$ ipython --no-banner

In [1]: import numpy as np

In [2]: from numpy import linalg as LA

In [3]: np.set_printoptions(precision=2, suppress=True, linewidth=120, legacy="1.25")

In [4]: m1 = np.load("data.npy")

In [5]: print(m1)
[[ 3.93  2.96 -1.74  0.15 -2.71  2.58 -4.01 -3.64 -0.29  5.41]
 [-3.62 -1.37  2.18  2.33 -0.09  0.77  2.21 -6.72  2.65 -4.15]
 [-3.51  0.15 -1.59 -2.4  -3.75  1.57 -7.34  0.08  2.32 -1.9 ]
 [ 6.24 -0.47 -0.43  4.96 -2.28 -1.77 -1.9   3.77  2.96  1.03]
 [ 4.67 -3.12 -2.8   2.92 -1.5  -2.3  -1.26 -5.24 -0.51 -3.9 ]
 [-1.88  0.36  2.05  3.44  4.16  3.58 -1.31  0.96 -6.72  1.54]
 [-5.95 -3.79 -0.9   4.81 -0.13 -0.51 -3.71 -1.26  1.65 -2.81]
 [ 0.87 -3.29 -0.09 -4.08 -1.39  5.82 -2.99 -3.95 -2.12 -2.62]
 [ 0.61  4.48 -4.23 -1.79  3.31 -3.08 -1.95  3.59 -3.92 -2.42]
 [ 0.14 -3.13  0.41  2.14 -1.72  5.2   4.4  -0.81  5.79 -1.36]
 [ 1.9  -0.78  7.19 -2.02 -0.67 -3.63  2.32  3.05  0.71  3.35]
 [-2.21  1.13  0.66  1.23 -3.5  -2.82 -4.75  1.97  5.04  4.44]
 [ 4.21 -1.97  3.28  1.22 -1.21  0.6  -1.01  0.34 -6.96  3.84]
 [ 3.6  -3.27  1.38 -1.65 -1.11 -5.87 -2.02  5.   -2.61  0.38]
 [-0.32 -3.43  1.97  2.98  1.86 -5.41 -3.21 -2.79 -0.46 -4.93]
 [-3.55 -1.18 -1.27 -1.42 -3.71 -3.53  1.78  3.39  5.77  2.85]
 [ 5.42  0.53 -0.1   5.51 -2.43 -0.89 -0.22  1.65 -2.32 -5.  ]
 [ 6.9  -2.77 -3.77  0.78  1.08  0.09  1.83  2.8  -1.46  3.92]
 [-8.29  0.28  0.71  0.5   0.21  1.55 -4.43  2.15 -0.25 -1.94]
 [-1.48 -0.34 -0.52 -4.91  2.16 -0.44 -4.9   6.44  1.51 -0.85]]

In [6]: P = m1 @ LA.solve(m1.T @ m1, m1.T)

In [7]: print(np.trace(P))
10.0

In [8]: print(P @ m1[:, 2])
[-1.74  2.18 -1.59 -0.43 -2.8   2.05 -0.9  -0.09 -4.23  0.41  7.19  0.66  3.28  1.38  1.97 -1.27 -0.1  -3.77  0.71
 -0.52]

In [9]: Q, R = LA.qr(m1)

In [10]: print(np.trace(Q @ Q.T))
10.0

In [11]: print(np.abs(np.diag(R)))
[18.48 10.62 10.9  12.9  10.06 13.96 13.7  13.42 10.04 11.64]

In [12]: print(round(abs(R[0, 0]), 2), round(float(LA.norm(m1[:, 0])), 2))
18.48 18.48

In [13]: Q, V = LA.qr(m1[:, :8])[0], LA.qr(m1[:, 8:])[0]

In [14]: sig = LA.svd(Q.T @ V, compute_uv=False)

In [15]: print(np.degrees(np.arccos(sig.clip(0, 1))))
[39.65 52.7 ]

In [16]: print(round(LA.norm(Q @ Q.T - V @ V.T, 2), 2))
1.0

In [17]: arr = np.loadtxt("mat.csv", delimiter=",")

In [18]: print(arr)
[[0. 0. 0. 3. 3. 0. 1. 0. 2. 0. 1.]
 [3. 0. 0. 1. 3. 0. 0. 0. 1. 0. 0.]
 [0. 0. 3. 0. 0. 0. 0. 3. 0. 2. 0.]
 [2. 2. 0. 1. 2. 3. 3. 0. 1. 0. 2.]
 [1. 2. 0. 0. 2. 3. 1. 0. 1. 0. 0.]
 [0. 3. 0. 3. 0. 1. 3. 0. 1. 0. 2.]
 [0. 2. 0. 1. 2. 0. 0. 0. 3. 0. 2.]
 [0. 0. 1. 0. 0. 0. 0. 0. 0. 0. 0.]
 [2. 3. 0. 0. 0. 2. 0. 0. 3. 0. 2.]
 [0. 0. 1. 0. 0. 0. 0. 3. 0. 0. 0.]
 [2. 3. 0. 0. 3. 1. 3. 0. 2. 0. 0.]]

In [19]: print(arr.shape)
(11, 11)

In [20]: print(arr.sum(axis=1))
[10.  8.  8. 16. 10. 13. 10.  1. 12.  4. 14.]

In [21]: print(np.count_nonzero(arr))
51

In [22]: print(arr @ arr)
[[15. 23.  0.  4. 17. 23. 15.  0. 17.  0. 12.]
 [ 7. 11.  0. 10. 17. 14.  9.  0. 13.  0.  7.]
 [ 0.  0. 14.  0.  0.  0.  0. 15.  0.  6.  0.]
 [16. 30.  0. 21. 30. 16. 22.  0. 28.  0. 18.]
 [10. 18.  0. 15. 15. 11. 12.  0. 15.  0. 11.]
 [21. 24.  0. 12. 27. 14. 18.  0. 23.  0. 16.]
 [20. 21.  0.  3. 18. 17. 11.  0. 18.  0.  8.]
 [ 0.  0.  3.  0.  0.  0.  0.  3.  0.  2.  0.]
 [19. 21.  0. 15. 21. 10. 14.  0. 22.  0. 12.]
 [ 0.  0.  6.  0.  0.  0.  0.  3.  0.  2.  0.]
 [16. 21.  0. 15. 27. 14.  8.  0. 26.  0. 14.]]

In [23]: print(np.sort(LA.eigvals(arr).real))
[-3.27 -2.28 -0.72 -0.72 -0.63 -0.63  0.56  0.56  1.43  4.43 11.26]

In [24]: other = arr / np.sqrt((arr ** 2).mean(axis=1, keepdims=True))

In [25]: print(LA.matrix_rank(other) == LA.matrix_rank(arr))
True

In [26]: print(other[3])
[1.11 1.11 0.   0.55 1.11 1.66 1.66 0.   0.55 0.   1.11]

In [27]: W0 = np.loadtxt("arr.csv", delimiter=",")

In [28]: print(W0)
[[ 4.  2.  6.  0.  0.  5.  1.  4.]
 [ 9.  8.  8.  0.  8.  5.  4.  9.]
 [19. 20. 12.  0. 24.  5. 10. 19.]
 [ 9.  8.  8.  0.  8.  5.  4.  9.]
 [ 4.  2.  6.  0.  0.  5.  1.  4.]
 [14. 14. 10.  0. 16.  5.  7. 14.]
 [ 9.  8.  8.  0.  8.  5.  4.  9.]
 [14. 14. 10.  0. 16.  5.  7. 14.]
 [ 9.  8.  8.  0.  8.  5.  4.  9.]
 [14. 14. 10.  0. 16.  5.  7. 14.]
 [19. 20. 12.  0. 24.  5. 10. 19.]
 [14. 14. 10.  0. 16.  5.  7. 14.]
 [ 4.  2.  6.  0.  0.  5.  1.  4.]
 [ 4.  2.  6.  0.  0.  5.  1.  4.]
 [ 4.  2.  6.  0.  0.  5.  1.  4.]
 [14. 14. 10.  0. 16.  5.  7. 14.]
 [ 9.  8.  8.  0.  8.  5.  4.  9.]
 [ 9.  8.  8.  0.  8.  5.  4.  9.]
 [14. 14. 10.  0. 16.  5.  7. 14.]
 [19. 20. 12.  0. 24.  5. 10. 19.]
 [19. 20. 12.  0. 24.  5. 10. 19.]
 [ 4.  2.  6.  0.  0.  5.  1.  4.]
 [14. 14. 10.  0. 16.  5.  7. 14.]
 [ 4.  2.  6.  0.  0.  5.  1.  4.]
 [ 9.  8.  8.  0.  8.  5.  4.  9.]
 [19. 20. 12.  0. 24.  5. 10. 19.]
 [ 9.  8.  8.  0.  8.  5.  4.  9.]
 [19. 20. 12.  0. 24.  5. 10. 19.]
 [ 4.  2.  6.  0.  0.  5.  1.  4.]
 [19. 20. 12.  0. 24.  5. 10. 19.]
 [19. 20. 12.  0. 24.  5. 10. 19.]
 [14. 14. 10.  0. 16.  5.  7. 14.]
 [14. 14. 10.  0. 16.  5.  7. 14.]
 [ 4.  2.  6.  0.  0.  5.  1.  4.]]

In [29]: left, sig, vt = LA.svd(W0)

In [30]: V = vt[:(sig > 1e-8).sum()]

In [31]: rng = np.random.default_rng(485190)

In [32]: x0 = W0[15] + 4 * W0[7] + rng.integers(2) * np.eye(8)[0]

In [33]: print(x0)
[71. 70. 50.  0. 80. 25. 35. 70.]

In [34]: print(np.round(LA.norm(x0 - V.T @ V @ x0), 2))
0.89

In [35]: print(V.T @ V)
[[ 0.21  0.17  0.2   0.    0.15  0.14  0.09  0.21]
 [ 0.17  0.22  0.04  0.    0.32 -0.03  0.11  0.17]
 [ 0.2   0.04  0.41  0.   -0.14  0.37  0.02  0.2 ]
 [ 0.    0.    0.    0.    0.    0.    0.    0.  ]
 [ 0.15  0.32 -0.14  0.    0.55 -0.23  0.16  0.15]
 [ 0.14 -0.03  0.37  0.   -0.23  0.35 -0.02  0.14]
 [ 0.09  0.11  0.02  0.    0.16 -0.02  0.06  0.09]
 [ 0.21  0.17  0.2   0.    0.15  0.14  0.09  0.21]]

In [36]: Q, R = LA.qr(arr)

In [37]: print(np.abs(np.diag(R)))
[4.69 4.93 3.32 4.07 3.54 2.82 2.87 2.22 1.29 0.82 1.3 ]

In [38]: print(np.allclose(R.T @ R, arr.T @ arr))
True

In [39]: print(Q.shape, R.shape)
(11, 11) (11, 11)

In [40]: print(np.round(Q @ R, 2) + 0)
[[0. 0. 0. 3. 3. 0. 1. 0. 2. 0. 1.]
 [3. 0. 0. 1. 3. 0. 0. 0. 1. 0. 0.]
 [0. 0. 3. 0. 0. 0. 0. 3. 0. 2. 0.]
 [2. 2. 0. 1. 2. 3. 3. 0. 1. 0. 2.]
 [1. 2. 0. 0. 2. 3. 1. 0. 1. 0. 0.]
 [0. 3. 0. 3. 0. 1. 3. 0. 1. 0. 2.]
 [0. 2. 0. 1. 2. 0. 0. 0. 3. 0. 2.]
 [0. 0. 1. 0. 0. 0. 0. 0. 0. 0. 0.]
 [2. 3. 0. 0. 0. 2. 0. 0. 3. 0. 2.]
 [0. 0. 1. 0. 0. 0. 0. 3. 0. 0. 0.]
 [2. 3. 0. 0. 3. 1. 3. 0. 2. 0. 0.]]

In [41]: print(round(abs(R[0, 0]), 2), round(float(LA.norm(arr[:, 0])), 2))
4.69 4.69

In [42]: print(np.trace(Q @ Q.T))
11.0

In [43]: w1 = np.array([[-2, 2],
    ...:     [0, -1],
    ...:     [-3, 0],
    ...:     [-3, 0],
    ...:     [-3, -2],
    ...:     [1, -3],
    ...:     [2, 2],
    ...:     [0, 1]])

In [44]: coef = np.array([1, 2])

In [45]: act = np.maximum(W0 @ w1 + coef, 0)

In [46]: print(LA.matrix_rank(act))
0

In [47]: cent = np.array([[1, 0], [1, 2]])

In [48]: print(w1 @ cent)
[[ 0  4]
 [-1 -2]
 [-3  0]
 [-3  0]
 [-5 -4]
 [-2 -6]
 [ 4  4]
 [ 1  2]]

In [49]: print(np.round(LA.norm(W0, 2) / LA.norm(W0), 2))
0.99

In [50]: feats = np.loadtxt("sample11.csv", delimiter=",")

In [51]: print(feats)
[[0. 0. 0. 0. 0.]
 [0. 2. 1. 0. 0.]
 [0. 0. 0. 0. 3.]
 [0. 3. 3. 0. 0.]
 [0. 0. 0. 0. 0.]
 [0. 0. 0. 2. 0.]
 [0. 0. 0. 0. 0.]
 [0. 0. 0. 0. 0.]
 [1. 0. 1. 0. 0.]
 [0. 0. 1. 0. 0.]
 [0. 0. 0. 0. 0.]]

In [52]: Q, R = LA.qr(feats)

In [53]: print(np.abs(np.diag(R)))
[1.   3.61 1.3  2.   3.  ]

In [54]: print(np.round(Q.T @ Q, 2) + 0)
[[1. 0. 0. 0. 0.]
 [0. 1. 0. 0. 0.]
 [0. 0. 1. 0. 0.]
 [0. 0. 0. 1. 0.]
 [0. 0. 0. 0. 1.]]

In [55]: print(Q.round(2) + 0)
[[ 0.    0.    0.    0.    0.  ]
 [ 0.   -0.55  0.53  0.    0.  ]
 [ 0.    0.    0.    0.   -1.  ]
 [ 0.   -0.83 -0.35  0.    0.  ]
 [ 0.    0.    0.    0.    0.  ]
 [ 0.    0.    0.   -1.    0.  ]
 [ 0.    0.    0.    0.    0.  ]
 [ 0.    0.    0.    0.    0.  ]
 [-1.    0.    0.    0.    0.  ]
 [ 0.    0.   -0.77  0.    0.  ]
 [ 0.    0.    0.    0.    0.  ]]

In [56]: cen = feats - feats.mean(axis=0)

In [57]: V = LA.svd(cen)[2][:4]

In [58]: other = cen - cen @ V.T @ V

In [59]: print(np.round(other.std(axis=0), 2) + 0)
[0.17 0.08 0.09 0.   0.  ]

In [60]: print(np.round(np.cov(cen @ V.T, rowvar=False), 2) + 0)
[[1.86 0.   0.   0.  ]
 [0.   0.79 0.   0.  ]
 [0.   0.   0.35 0.  ]
 [0.   0.   0.   0.17]]

In [61]: print(LA.norm(other, axis=1).round(6).argmax())
9

In [62]: print(round(float(LA.norm(other) / LA.norm(cen)), 2))
0.12

In [63]: lab = feats[:, 1] > np.median(feats[:, 1])

In [64]: r0 = feats[lab].mean(axis=0) - feats[~lab].mean(axis=0)

In [65]: print(np.argsort(-np.abs(r0).round(6), kind="stable"))
[1 2 4 3 0]

In [66]: data = np.loadtxt("a.csv", delimiter=",")

In [67]: print(data)
[[-2.  0. -3.  0. -3.  0.  0.  0.  0.]
 [ 0. -2.  0. -3.  0. -3. -3. -3. -3.]
 [-3.  0. -2.  0. -3.  0.  0.  0.  0.]
 [ 0. -3.  0. -2.  0. -3. -3. -3. -3.]
 [-3.  0. -3.  0. -2.  0.  0.  0.  0.]
 [ 0. -3.  0. -3.  0. -2. -3. -3. -3.]
 [ 0. -3.  0. -3.  0. -3. -2. -3. -3.]
 [ 0. -3.  0. -3.  0. -3. -3. -2. -3.]
 [ 0. -3.  0. -3.  0. -3. -3. -3. -2.]]

In [68]: ev, V = LA.eigh(data)

In [69]: print(round(ev.sum(), 2), np.trace(data))
-18.0 -18.0

In [70]: print((ev > 1e-8).sum(), (ev < -1e-8).sum())
7 2

In [71]: print(data @ data)
[[22.  0. 21.  0. 21.  0.  0.  0.  0.]
 [ 0. 49.  0. 48.  0. 48. 48. 48. 48.]
 [21.  0. 22.  0. 21.  0.  0.  0.  0.]
 [ 0. 48.  0. 49.  0. 48. 48. 48. 48.]
 [21.  0. 21.  0. 22.  0.  0.  0.  0.]
 [ 0. 48.  0. 48.  0. 49. 48. 48. 48.]
 [ 0. 48.  0. 48.  0. 48. 49. 48. 48.]
 [ 0. 48.  0. 48.  0. 48. 48. 49. 48.]
 [ 0. 48.  0. 48.  0. 48. 48. 48. 49.]]

In [72]: print(np.flatnonzero(LA.matrix_power((data != 0) + (data.T != 0) + np.eye(9), 9)[4]))
[0 2 4]

In [73]: print(np.sort(LA.eigvals(data).real))
[-17.  -8.   1.   1.   1.   1.   1.   1.   1.]

In [74]: print(round(LA.eigvalsh(data).min(), 2))
-17.0

In [75]: ang = np.radians(90)

In [76]: R = np.eye(9)

In [77]: R[6, 6] = R[0, 0] = np.cos(ang)

In [78]: R[6, 0], R[0, 6] = -np.sin(ang), np.sin(ang)

In [79]: print(R.round(2) + 0)
[[ 0.  0.  0.  0.  0.  0.  1.  0.  0.]
 [ 0.  1.  0.  0.  0.  0.  0.  0.  0.]
 [ 0.  0.  1.  0.  0.  0.  0.  0.  0.]
 [ 0.  0.  0.  1.  0.  0.  0.  0.  0.]
 [ 0.  0.  0.  0.  1.  0.  0.  0.  0.]
 [ 0.  0.  0.  0.  0.  1.  0.  0.  0.]
 [-1.  0.  0.  0.  0.  0.  0.  0.  0.]
 [ 0.  0.  0.  0.  0.  0.  0.  1.  0.]
 [ 0.  0.  0.  0.  0.  0.  0.  0.  1.]]

In [80]: other = data @ R.T

In [81]: print(round(LA.det(R), 2), np.trace(R))
1.0 7.0

In [82]: print(np.abs(other - data).max(axis=0))
[3. 0. 0. 0. 0. 0. 3. 0. 0.]

In [83]: print(np.allclose(LA.norm(data, axis=1), LA.norm(other, axis=1)))
True

In [84]: print(other.round(2) + 0)
[[ 0.  0. -3.  0. -3.  0.  2.  0.  0.]
 [-3. -2.  0. -3.  0. -3.  0. -3. -3.]
 [ 0.  0. -2.  0. -3.  0.  3.  0.  0.]
 [-3. -3.  0. -2.  0. -3.  0. -3. -3.]
 [ 0.  0. -3.  0. -2.  0.  3.  0.  0.]
 [-3. -3.  0. -3.  0. -2.  0. -3. -3.]
 [-2. -3.  0. -3.  0. -3.  0. -3. -3.]
 [-3. -3.  0. -3.  0. -3.  0. -2. -3.]
 [-3. -3.  0. -3.  0. -3.  0. -3. -2.]]

In [85]: print(round(float(LA.norm(data, 2)), 2))
17.0

In [86]: print(round(float(LA.norm(data[0], 1)), 2), round(LA.norm(data[0], np.inf), 2))
8.0 3.0

In [87]: print(round(LA.norm(data, "nuc"), 2))
32.0

In [88]: M = np.array([[1.0, 0.2, 0.04, 0.01],
    ...:     [0.2, 1.0, 0.2, 0.04],
    ...:     [0.04, 0.2, 1.0, 0.2],
    ...:     [0.01, 0.04, 0.2, 1.0]])

In [89]: print(M)
[[1.   0.2  0.04 0.01]
 [0.2  1.   0.2  0.04]
 [0.04 0.2  1.   0.2 ]
 [0.01 0.04 0.2  1.  ]]

In [90]: x0 = np.array([-2, 2, 1, 0])

In [91]: a = np.maximum(M @ x0, 0)

In [92]: print(np.flatnonzero(a > 1e-9))
[1 2 3]

In [93]: print(np.tanh(M @ x0))
[-0.92  0.95  0.87  0.25]

In [94]: print(np.maximum(M @ (3 * x0), 0))
[0.   5.4  3.96 0.78]

In [95]: print(M.T @ a)
[0.42 2.07 1.73 0.6 ]

In [96]: print(M * (a > 1e-9)[:, None])
[[0.   0.   0.   0.  ]
 [0.2  1.   0.2  0.04]
 [0.04 0.2  1.   0.2 ]
 [0.01 0.04 0.2  1.  ]]

In [97]: F = np.diag(np.array([1, 2, -1, 1, -1, -2, 1, -3, -3, 1, 3, 3])) + 5 * np.eye(12, k=1) + 5 * np.eye(12, k=-1)

In [98]: print(F)
[[ 1.  5.  0.  0.  0.  0.  0.  0.  0.  0.  0.  0.]
 [ 5.  2.  5.  0.  0.  0.  0.  0.  0.  0.  0.  0.]
 [ 0.  5. -1.  5.  0.  0.  0.  0.  0.  0.  0.  0.]
 [ 0.  0.  5.  1.  5.  0.  0.  0.  0.  0.  0.  0.]
 [ 0.  0.  0.  5. -1.  5.  0.  0.  0.  0.  0.  0.]
 [ 0.  0.  0.  0.  5. -2.  5.  0.  0.  0.  0.  0.]
 [ 0.  0.  0.  0.  0.  5.  1.  5.  0.  0.  0.  0.]
 [ 0.  0.  0.  0.  0.  0.  5. -3.  5.  0.  0.  0.]
 [ 0.  0.  0.  0.  0.  0.  0.  5. -3.  5.  0.  0.]
 [ 0.  0.  0.  0.  0.  0.  0.  0.  5.  1.  5.  0.]
 [ 0.  0.  0.  0.  0.  0.  0.  0.  0.  5.  3.  5.]
 [ 0.  0.  0.  0.  0.  0.  0.  0.  0.  0.  5.  3.]]

In [99]: ev, V = LA.eigh(F)

In [100]: x0 = np.array([2, 2, -2, 2, -1, 0, 2, 1, 0, -2, 0, 2])

In [101]: print(np.abs(F).sum(axis=1).max(), round(np.abs(ev).max(), 2))
13.0 10.97

In [102]: print(x0 @ F @ x0 / (x0 @ x0), round(ev[0], 2), round(ev[-1], 2))
-0.4 -10.97 10.17
